% python3 -q
>>> import numpy as np
>>> import numpy.linalg as la
>>> np.set_printoptions(suppress=True, linewidth=200)
>>> rnd = lambda a: np.round(a, 2) + 0
>>> mat = np.load("test15.npy")
>>> mat
array([[-0.35, -0.04,  0.51, -0.79, -0.69, -0.56],
       [-0.19, -0.11,  0.24, -0.4 , -0.25, -0.25],
       [-0.55, -0.65,  0.48, -0.58,  0.02, -0.45],
       [-0.26, -0.82, -0.27,  0.79,  0.93,  0.46],
       [-0.76, -0.98,  0.24,  0.49,  0.96,  0.06],
       [ 0.07,  0.56,  0.27, -0.69, -0.81, -0.4 ],
       [-0.56,  0.31,  0.85, -0.99, -0.98, -0.9 ],
       [-0.04,  0.54,  0.41, -0.81, -0.87, -0.54],
       [-0.05, -0.13,  0.  ,  0.06,  0.14,  0.02],
       [-0.4 , -0.25,  0.48, -0.72, -0.49, -0.51],
       [ 0.21, -0.34, -0.51,  0.85,  0.85,  0.6 ],
       [ 0.39,  0.17, -0.51,  0.77,  0.6 ,  0.55],
       [ 0.35,  0.59, -0.16,  0.  , -0.45,  0.08],
       [ 0.57,  0.39, -0.66,  0.88,  0.68,  0.7 ],
       [ 0.46,  0.98,  0.54, -0.98, -1.  , -0.78],
       [ 0.24, -0.88, -0.85,  1.  ,  1.  ,  0.93],
       [-0.18, -0.33,  0.08,  0.  ,  0.24, -0.04],
       [-0.58, -0.68,  0.51, -0.62,  0.  , -0.48],
       [-0.01,  0.95,  0.82, -1.  , -1.  , -0.92],
       [ 0.59,  0.87, -0.27, -0.06, -0.75,  0.12],
       [-0.04, -0.76, -0.51,  0.92,  0.96,  0.66],
       [ 0.09, -0.8 , -0.69,  0.97,  0.99,  0.81],
       [ 0.15, -0.71, -0.66,  0.96,  0.98,  0.79],
       [-0.26, -0.47,  0.12,  0.  ,  0.35, -0.06],
       [-0.53,  0.42,  0.85, -0.99, -0.98, -0.91],
       [-0.15, -0.07,  0.2 , -0.35, -0.24, -0.22],
       [-0.32, -0.39,  0.27, -0.35,  0.  , -0.25],
       [-0.1 , -0.91, -0.66,  0.98,  0.99,  0.82],
       [-0.28, -0.77, -0.16,  0.65,  0.87,  0.33],
       [ 0.14,  0.29, -0.04, -0.06, -0.25,  0.  ],
       [-0.13,  0.64,  0.59, -0.93, -0.95, -0.72],
       [ 0.34,  0.53, -0.2 ,  0.12, -0.31,  0.14],
       [ 0.63,  0.95, -0.04, -0.65, -0.96, -0.24],
       [-0.01,  0.23,  0.16, -0.4 , -0.46, -0.22]])
>>> vec = np.array([3, -2, -2, 3, -3, 1])
>>> target = mat @ vec
>>> rnd(la.solve(mat.T @ mat, mat.T @ target))
array([ 3., -2., -2.,  3., -3.,  1.])
>>> rng = np.random.default_rng(8662)
>>> target = target + 0.02 * rng.normal(size=34)
>>> rnd(target)
array([-2.84, -1.53, -3.54,  1.45, -2.18, -1.49, -4.95, -2.38, -0.14, -2.88,  2.92,  2.91,  1.62,  3.52, -2.38,  5.15, -0.82, -3.74, -4.47,  2.75,  2.92,  4.02,  3.94, -1.17, -5.09, -1.26, -2.02,
        3.6 ,  0.71,  0.49, -3.45,  1.79,  0.77, -0.87])
>>> beta, *_ = la.lstsq(mat, target)
>>> rnd(beta)
array([ 3.03, -2.03, -2.18,  3.03, -2.99,  0.76])
>>> beta.round()
array([ 3., -2., -2.,  3., -3.,  1.])
>>> rnd(la.norm(target - mat @ beta))
np.float64(0.12)
>>> [round(float(la.norm(la.solve(mat.T @ mat + lam * np.eye(6), mat.T @ target))), 2) for lam in (0, 1, 10, 100)]
[6.06, 3.33, 2.13, 0.72]
>>> E = np.loadtxt("a.csv", delimiter=",")
>>> E
array([[ 0.,  1., -8.],
       [ 0.,  0., -6.],
       [ 0.,  0.,  0.]])
>>> r = la.matrix_rank(E)
>>> r
np.int64(2)
>>> N = la.svd(E)[2][r:].T
>>> np.allclose(E @ N, 0)
True
>>> E @ N
array([[0.],
       [0.],
       [0.]])
>>> [int(la.matrix_rank(np.delete(E, i, axis=0))) for i in range(3)]
[1, 1, 2]
>>> N @ N.T
array([[1., 0., 0.],
       [0., 0., 0.],
       [0., 0., 0.]])
>>> [int(la.matrix_rank(E[:i])) for i in range(1, len(E) + 1)]
[1, 2, 2]
>>> [int(la.matrix_rank(E[:, :j + 1])) for j in range(3)]
[0, 1, 2]
>>> rnd(la.det(2 * E)), rnd(la.det(E))
(np.float64(0.0), np.float64(0.0))
>>> rnd(la.det(E[::-1]))
np.float64(0.0)
>>> idx = rng.permutation(3)
>>> idx
array([0, 2, 1])
>>> out = E[idx][:, idx]
>>> np.diag(out)
array([0., 0., 0.])
>>> np.trace(out)
np.float64(0.0)
>>> out
array([[ 0., -8.,  1.],
       [ 0.,  0.,  0.],
       [ 0., -6.,  0.]])
>>> rnd(la.norm(E, 2) / la.norm(E))
np.float64(1.0)
>>> np.argsort(-la.norm(E, axis=0).round(6), kind="stable")[:3]
array([2, 1, 0])
>>> la.matrix_rank(E, rtol=0.1)
np.int64(1)
>>> r0 = np.array([1, 1, 1, 1, 1, 1, 2, 3, 0, 0])
>>> v = np.array([1, 1, 1, -1, -3, 2, -3, 2, -2, -2])
>>> W0 = np.outer(r0, v)
>>> W0
array([[ 1,  1,  1, -1, -3,  2, -3,  2, -2, -2],
       [ 1,  1,  1, -1, -3,  2, -3,  2, -2, -2],
       [ 1,  1,  1, -1, -3,  2, -3,  2, -2, -2],
       [ 1,  1,  1, -1, -3,  2, -3,  2, -2, -2],
       [ 1,  1,  1, -1, -3,  2, -3,  2, -2, -2],
       [ 1,  1,  1, -1, -3,  2, -3,  2, -2, -2],
       [ 2,  2,  2, -2, -6,  4, -6,  4, -4, -4],
       [ 3,  3,  3, -3, -9,  6, -9,  6, -6, -6],
       [ 0,  0,  0,  0,  0,  0,  0,  0,  0,  0],
       [ 0,  0,  0,  0,  0,  0,  0,  0,  0,  0]])
>>> U, sig, Vt = la.svd(W0)
>>> V = Vt[:(sig > 1e-8).sum()]
>>> vec = W0[1] + -3 * W0[5] + rng.integers(2) * np.eye(10)[2]
>>> vec
array([-2., -2., -1.,  2.,  6., -4.,  6., -4.,  4.,  4.])
>>> rnd(la.norm(vec - V.T @ V @ vec))
np.float64(0.99)
>>> rnd(V.T @ V)
array([[ 0.03,  0.03,  0.03, -0.03, -0.08,  0.05, -0.08,  0.05, -0.05, -0.05],
       [ 0.03,  0.03,  0.03, -0.03, -0.08,  0.05, -0.08,  0.05, -0.05, -0.05],
       [ 0.03,  0.03,  0.03, -0.03, -0.08,  0.05, -0.08,  0.05, -0.05, -0.05],
       [-0.03, -0.03, -0.03,  0.03,  0.08, -0.05,  0.08, -0.05,  0.05,  0.05],
       [-0.08, -0.08, -0.08,  0.08,  0.24, -0.16,  0.24, -0.16,  0.16,  0.16],
       [ 0.05,  0.05,  0.05, -0.05, -0.16,  0.11, -0.16,  0.11, -0.11, -0.11],
       [-0.08, -0.08, -0.08,  0.08,  0.24, -0.16,  0.24, -0.16,  0.16,  0.16],
       [ 0.05,  0.05,  0.05, -0.05, -0.16,  0.11, -0.16,  0.11, -0.11, -0.11],
       [-0.05, -0.05, -0.05,  0.05,  0.16, -0.11,  0.16, -0.11,  0.11,  0.11],
       [-0.05, -0.05, -0.05,  0.05,  0.16, -0.11,  0.16, -0.11,  0.11,  0.11]])
>>> la.matrix_rank(np.vstack([W0, vec]))
np.int64(2)
>>> np.allclose(V.T @ V @ vec, vec)
False
>>> vec = np.array([1, 1, 3, 3, 0, 2, 2, 3, 0, 2])
>>> a = np.maximum(W0 @ vec, 0)
>>> W0 * (a > 1e-9)[:, None]
array([[ 1,  1,  1, -1, -3,  2, -3,  2, -2, -2],
       [ 1,  1,  1, -1, -3,  2, -3,  2, -2, -2],
       [ 1,  1,  1, -1, -3,  2, -3,  2, -2, -2],
       [ 1,  1,  1, -1, -3,  2, -3,  2, -2, -2],
       [ 1,  1,  1, -1, -3,  2, -3,  2, -2, -2],
       [ 1,  1,  1, -1, -3,  2, -3,  2, -2, -2],
       [ 2,  2,  2, -2, -6,  4, -6,  4, -4, -4],
       [ 3,  3,  3, -3, -9,  6, -9,  6, -6, -6],
       [ 0,  0,  0,  0,  0,  0,  0,  0,  0,  0],
       [ 0,  0,  0,  0,  0,  0,  0,  0,  0,  0]])
>>> a
array([2, 2, 2, 2, 2, 2, 4, 6, 0, 0])
>>> np.flatnonzero(a > 1e-9)
array([0, 1, 2, 3, 4, 5, 6, 7])
>>> K = np.load("data.npy")
>>> K
array([[0, 1, 0, 0, 0],
       [0, 0, 1, 0, 0],
       [1, 0, 0, 0, 0],
       [0, 0, 0, 1, 0],
       [0, 0, 0, 0, 1]])
>>> rnd(la.norm(K, axis=0))
array([1., 1., 1., 1., 1.])
>>> rnd(la.svd(K, compute_uv=False))
array([1., 1., 1., 1., 1.])
>>> K.T @ K
array([[1, 0, 0, 0, 0],
       [0, 1, 0, 0, 0],
       [0, 0, 1, 0, 0],
       [0, 0, 0, 1, 0],
       [0, 0, 0, 0, 1]])
>>> out = la.inv(K)
>>> np.allclose(out, K.T)
True
>>> (np.abs(out) > 1e-9).astype(int)
array([[0, 0, 1, 0, 0],
       [1, 0, 0, 0, 0],
       [0, 1, 0, 0, 0],
       [0, 0, 0, 1, 0],
       [0, 0, 0, 0, 1]])
>>> rnd(la.slogdet(K)[0])
np.float64(1.0)
>>> arr = np.loadtxt("sample9.csv", delimiter=",")
>>> arr
array([[ 1. , -0.2, -0.9, -1.1, -1. ,  1.2,  0.4, -0.5],
       [ 0.2, -0.8,  3.3,  1.8,  2.5, -1. ,  0.2, -0.7],
       [-0.3, -0.9, -0.2, -0.4, -2.5, -1.3, -1.2,  0.1],
       [ 0.7,  0.2, -0.2,  0.7,  7.5,  0.1, -0.5, -2.2],
       [ 0.7,  0.7,  0.9, -0.2,  4.5, -0.1,  0.7, -1.4],
       [ 1.7, -2. ,  1.2,  0. ,  7.5,  0. ,  1.2,  0.8],
       [ 1.3, -0.5, -0.5,  1.6, -1. ,  0.2, -1. ,  1. ],
       [-0.4, -1.8, -1.1,  0.6,  1. , -0.4, -1. , -0.2],
       [ 0.6, -1.1,  0.5, -1.2, -1. , -0.7,  0.6, -1.1],
       [ 0.5,  1.5,  1.3, -0.2,  3. ,  0.3,  0. , -0.2],
       [ 1. ,  0.1, -0.1, -0.2, -1.5,  1.9, -1.4,  0.5]])
>>> T = np.stack([arr, -2 * arr, arr[::-1]])
>>> rnd(np.einsum("bij,cij->bc", T, T))
array([[ 236.37, -472.74,  106.2 ],
       [-472.74,  945.48, -212.4 ],
       [ 106.2 , -212.4 ,  236.37]])
>>> rnd(la.norm(T, axis=(1, 2)))
array([15.37, 30.75, 15.37])
>>> la.matrix_rank(T.reshape(3, -1))
np.int64(2)
>>> la.matrix_rank(T)
array([8, 8, 8])
>>> T.shape
(3, 11, 8)
>>> J = np.load("x.npy")
>>> J
array([[ 3.,  0.,  2.],
       [ 0.,  1., -2.],
       [ 0.,  0.,  2.]])
>>> q, R = la.qr(J)
>>> np.trace(q @ q.T)
np.float64(3.0)
>>> abs(R[0, 0]), rnd(la.norm(J[:, 0]))
(np.float64(3.0), np.float64(3.0))
>>> np.allclose(R.T @ R, J.T @ J)
True
>>> idx = rng.permutation(3)
>>> out = J[:, idx] * rng.choice([-1, 1], 3)
>>> out
array([[ 0.,  3.,  2.],
       [ 1.,  0., -2.],
       [ 0.,  0.,  2.]])
>>> U, _, Vt = la.svd(J.T @ out)
>>> rnd(la.lstsq(J, out)[0])
array([[0., 1., 0.],
       [1., 0., 0.],
       [0., 0., 1.]])
>>> rnd(U @ Vt)
array([[0., 1., 0.],
       [1., 0., 0.],
       [0., 0., 1.]])
>>> idx
array([1, 0, 2])
>>> out = np.array([[2, 0, 1], [0, 2, 1]])
>>> C = np.kron(out, J)
>>> la.matrix_rank(C)
np.int64(6)
>>> C.shape
(6, 9)
>>> [int(la.matrix_rank(la.matrix_power(J, p))) for p in range(1, 4)]
[3, 3, 3]
>>> la.matrix_rank(J - J[0, 0] * np.eye(3))
np.int64(2)
>>> r0 = np.array([7, 0, 6])
>>> out = J + np.outer(r0, np.eye(3)[1])
>>> rnd(la.det(out) / la.det(J)), rnd(1 + la.solve(J, r0)[1])
(np.float64(7.0), np.float64(7.0))
>>> r0 = np.array([-3, 1, -3, 0, -1, 0])
>>> v = np.array([-4, 1, -1])
>>> X = np.outer(r0, v)
>>> X
array([[12, -3,  3],
       [-4,  1, -1],
       [12, -3,  3],
       [ 0,  0,  0],
       [ 4, -1,  1],
       [ 0,  0,  0]])
>>> U, sig, Vt = la.svd(X)
>>> V = Vt[:(sig > 1e-8).sum()]
>>> vec = X[2] + -2 * X[0] + rng.integers(2) * np.eye(3)[1]
>>> vec
array([-12.,   3.,  -3.])
>>> np.allclose(V.T @ V @ vec, vec)
True
>>> rnd(V.T @ V)
array([[ 0.89, -0.22,  0.22],
       [-0.22,  0.06, -0.06],
       [ 0.22, -0.06,  0.06]])
>>> rnd(np.diag(V.T @ V))
array([0.89, 0.06, 0.06])
